>>> import numpy as np
>>> np.set_printoptions(suppress=True, linewidth=160)
>>> arr = np.load("m.npy")
>>> print(arr)
[[-9  0  0  0]
 [-8  6  0  0]
 [ 3  2  1  0]
 [ 4 -5 -7  3]]
>>> U, s, vt = np.linalg.svd(arr)
>>> print(s.round(1))
[14.5  8.1  4.2  0.3]
>>> other = U[:, :3] @ np.diag(s[:3]) @ vt[:3]
>>> other.round(1) + 0
array([[-9. ,  0. , -0.1, -0.2],
       [-8. ,  6. ,  0. ,  0.1],
       [ 3. ,  2. ,  0.9, -0.3],
       [ 4. , -5. , -7. ,  3. ]])
>>> round(float(np.abs(arr - other).max()), 1)
0.3
>>> np.linalg.matrix_rank(arr, rtol=0.05)
np.int64(3)
>>> print(round(float(np.linalg.norm(arr - other, 2)), 1), round(float(s[3]), 1))
0.3 0.3
>>> Q = arr.astype(float).copy()
>>> for j in range(4):
...     Q[:, j] -= Q[:, :j] @ (Q[:, :j].T @ Q[:, j])
...     Q[:, j] /= np.linalg.norm(Q[:, j])
... 
>>> np.round(Q.T @ arr, 1) + 0
array([[13. , -4.8, -1.9,  0.9],
       [ 0. ,  6.5,  4.3, -1.6],
       [ 0. ,  0. ,  5.3, -2.3],
       [ 0. ,  0. ,  0. ,  0.4]])
>>> np.round(Q.T @ Q, 1) + 0
array([[1., 0., 0., 0.],
       [0., 1., 0., 0.],
       [0., 0., 1., 0.],
       [0., 0., 0., 1.]])
>>> W0 = np.loadtxt("w.csv", delimiter=",")
>>> W0
array([[ -0.9,  -0.9,   0.9,  -2.1],
       [  1.2,   1.4,  -1.5,  -0.2],
       [ -0.3,   0. ,  -0.5,   1.3],
       [  1.8,   0.8,  -2.5,   1.1],
       [-20. ,   2. ,  14. ,  36. ],
       [ -0.3,   0.5,  -0.3,   1.7],
       [ -0.6,  -0.5,   1. ,   0. ],
       [  0.9,   0.6,  -1.8,  -1. ],
       [  1.1,   0.5,   1.4,   0.7],
       [ -0.6,  -1.2,  -0.9,   0. ],
       [  0.7,  -0.1,   0.3,   0.1],
       [ -0.5,  -1.3,   0.1,  -0.1],
       [ -2.2,  -0.1,  -2. ,  -1.1],
       [ -0.2,   0.2,  -2.2,  -0.5],
       [ -1.3,  -1.2,  -1.4,   0.1],
       [  1.3,  -0.2,  -1. ,   0.5],
       [ -0.3,   1. ,   0.1,  -0.8],
       [ -0.1,  -0.6,   0.4,  -0.8],
       [ -0.6,  -0.2,  -1.5,  -0.9],
       [  0.8,   0.5,   0. ,  -0.4],
       [  0.1,   0.6,   1.9,   2.3],
       [ -0.6,  -0.8,   0.7,   0.3],
       [ -0.7,   1.6,  -0.2,   0.6],
       [  0.7,  -1. ,  -1. ,   0.6]])
>>> # row 4 dominates
>>> P = W0 @ np.linalg.solve(W0.T @ W0, W0.T)
>>> print(np.round(np.diag(P), 1) + 0)
[0.2 0.2 0.  0.4 1.  0.  0.  0.1 0.1 0.1 0.  0.1 0.4 0.1 0.2 0.1 0.1 0.  0.1 0.  0.1 0.  0.2 0.2]
>>> np.round(np.linalg.eigvalsh(P), 1) + 0
array([0., 0., 0., 0., 0., 0., 0., 0., 0., 0., 0., 0., 0., 0., 0., 0., 0., 0., 0., 0., 1., 1., 1., 1.])
>>> round(np.trace(P), 1)
np.float64(4.0)
